% python3 -q
>>> import numpy as np
>>> from numpy import linalg as LA
>>> np.set_printoptions(precision=1, suppress=True, linewidth=140, floatmode="fixed")
>>> J = np.array([[3.0, 1.0, 0.0, 0.0, 0.0, 0.0],
...     [0.0, 0.0, 0.0, 0.0, 0.0, 0.0],
...     [0.0, 0.0, 3.0, 4.0, 1.0, 0.0],
...     [0.0, 0.0, 4.0, 1.0, 1.0, 1.0],
...     [0.0, 0.0, 2.0, 5.0, 5.0, 2.0],
...     [0.0, 0.0, 1.0, 2.0, 3.0, 0.0]])
>>> # 2 groups of indices that never mix
>>> np.abs(np.diag(LA.qr(J)[1])) > 1e-9
array([ True, False,  True,  True,  True,  True])
>>> np.round(np.trace(LA.pinv(J) @ J), 1)
np.float64(5.0)
>>> [round(float(x), 1) for x in LA.svd(J, compute_uv=False)[:3]]
[9.9, 3.6, 3.2]
>>> LA.cond(J) > 100
np.True_
>>> E = np.loadtxt("out15.csv", delimiter=",")
>>> E
array([[4.0, 1.0, 1.0, 1.0, 1.0],
       [1.0, 4.0, 1.0, 1.0, 1.0],
       [1.0, 1.0, 4.0, 1.0, 1.0],
       [1.0, 1.0, 1.0, 4.0, 1.0],
       [1.0, 1.0, 1.0, 1.0, 4.0]])
>>> # symmetric
>>> Y = np.array([[-6, -1], [-8, 3], [-5, -5], [7, 6], [4, -3]])
>>> np.einsum("ik,kj->ij", E, Y)
array([[-26.0,  -3.0],
       [-32.0,   9.0],
       [-23.0, -15.0],
       [ 13.0,  18.0],
       [  4.0,  -9.0]])
>>> Y.T @ E.T
array([[-26.0, -32.0, -23.0,  13.0,   4.0],
       [ -3.0,   9.0, -15.0,  18.0,  -9.0]])
>>> E @ Y
array([[-26.0,  -3.0],
       [-32.0,   9.0],
       [-23.0, -15.0],
       [ 13.0,  18.0],
       [  4.0,  -9.0]])
>>> Y = E[0, 0] * E[1:] - np.outer(E[1:, 0], E[0])
>>> Y
array([[ 0.0, 15.0,  3.0,  3.0,  3.0],
       [ 0.0,  3.0, 15.0,  3.0,  3.0],
       [ 0.0,  3.0,  3.0, 15.0,  3.0],
       [ 0.0,  3.0,  3.0,  3.0, 15.0]])
>>> LA.matrix_rank(Y), LA.matrix_rank(E)
(np.int64(4), np.int64(5))
>>> vals, evecs = LA.eig(E)
>>> np.sort(LA.eigvals(E.T))
array([3.0, 3.0, 3.0, 3.0, 8.0])
>>> np.sort(LA.eigvals(E @ E))
array([ 9.0,  9.0,  9.0,  9.0, 64.0])
>>> np.sort(LA.eigvals(LA.inv(E)))
array([0.1, 0.3, 0.3, 0.3, 0.3])
>>> vals
array([8.0, 3.0, 3.0, 3.0, 3.0])
>>> Y = E / np.sqrt((E ** 2).mean(axis=1, keepdims=True))
>>> LA.norm(Y, axis=1)
array([2.2, 2.2, 2.2, 2.2, 2.2])
>>> E - E.mean(axis=1, keepdims=True)
array([[ 2.4, -0.6, -0.6, -0.6, -0.6],
       [-0.6,  2.4, -0.6, -0.6, -0.6],
       [-0.6, -0.6,  2.4, -0.6, -0.6],
       [-0.6, -0.6, -0.6,  2.4, -0.6],
       [-0.6, -0.6, -0.6, -0.6,  2.4]])
>>> vals, evecs = LA.eigh(E)
>>> LA.svd(E, compute_uv=False)
array([8.0, 3.0, 3.0, 3.0, 3.0])
>>> evecs @ np.diag(vals) @ evecs.T
array([[4.0, 1.0, 1.0, 1.0, 1.0],
       [1.0, 4.0, 1.0, 1.0, 1.0],
       [1.0, 1.0, 4.0, 1.0, 1.0],
       [1.0, 1.0, 1.0, 4.0, 1.0],
       [1.0, 1.0, 1.0, 1.0, 4.0]])
>>> mat = np.load("w.npy")
>>> mat
array([[ 2.0, -1.0, -2.0,  1.0,  9.0, -2.0,  6.0],
       [ 3.0,  3.0, -3.0,  3.0,  0.0, -7.0,  2.0],
       [ 0.0,  1.0,  3.0, -3.0,  3.0,  4.0,  3.0],
       [ 1.0,  1.0,  1.0, -2.0, -5.0, -4.0, -3.0],
       [ 0.0,  0.0,  0.0,  0.0,  0.0, -2.0,  0.0],
       [ 0.0,  0.0,  0.0,  0.0, -3.0, -2.0, -3.0],
       [ 0.0,  0.0,  0.0,  0.0,  1.0,  0.0, -3.0]])
>>> round(float(np.abs(LA.eigvals(mat)).max()), 1)
3.7
>>> LA.determinant(mat)
Traceback (most recent call last):
  File "<python-input-33>", line 1, in <module>
    LA.determinant(mat)
    ^^^^^^^^^^^^^^
AttributeError: module 'numpy.linalg' has no attribute 'determinant'
>>> round(LA.det(mat), 1)
np.float64(-504.0)
>>> LA.matrix_power(mat, 3)
array([[ -11.0,  -23.0,   -1.0,   -4.0,   43.0,   10.0,   75.0],
       [  69.0,   -6.0, -102.0,   69.0,  156.0, -200.0,   60.0],
       [   9.0,   12.0,    0.0,    0.0,   -1.0,  -45.0,    9.0],
       [  14.0,    1.0,  -16.0,    8.0,  -35.0, -153.0, -184.0],
       [   0.0,    0.0,    0.0,    0.0,   -6.0,  -20.0,  -30.0],
       [   0.0,    0.0,    0.0,    0.0,  -15.0,  -26.0,  -75.0],
       [   0.0,    0.0,    0.0,    0.0,   15.0,   10.0,  -21.0]])
>>> np.allclose(mat, mat.T)
False
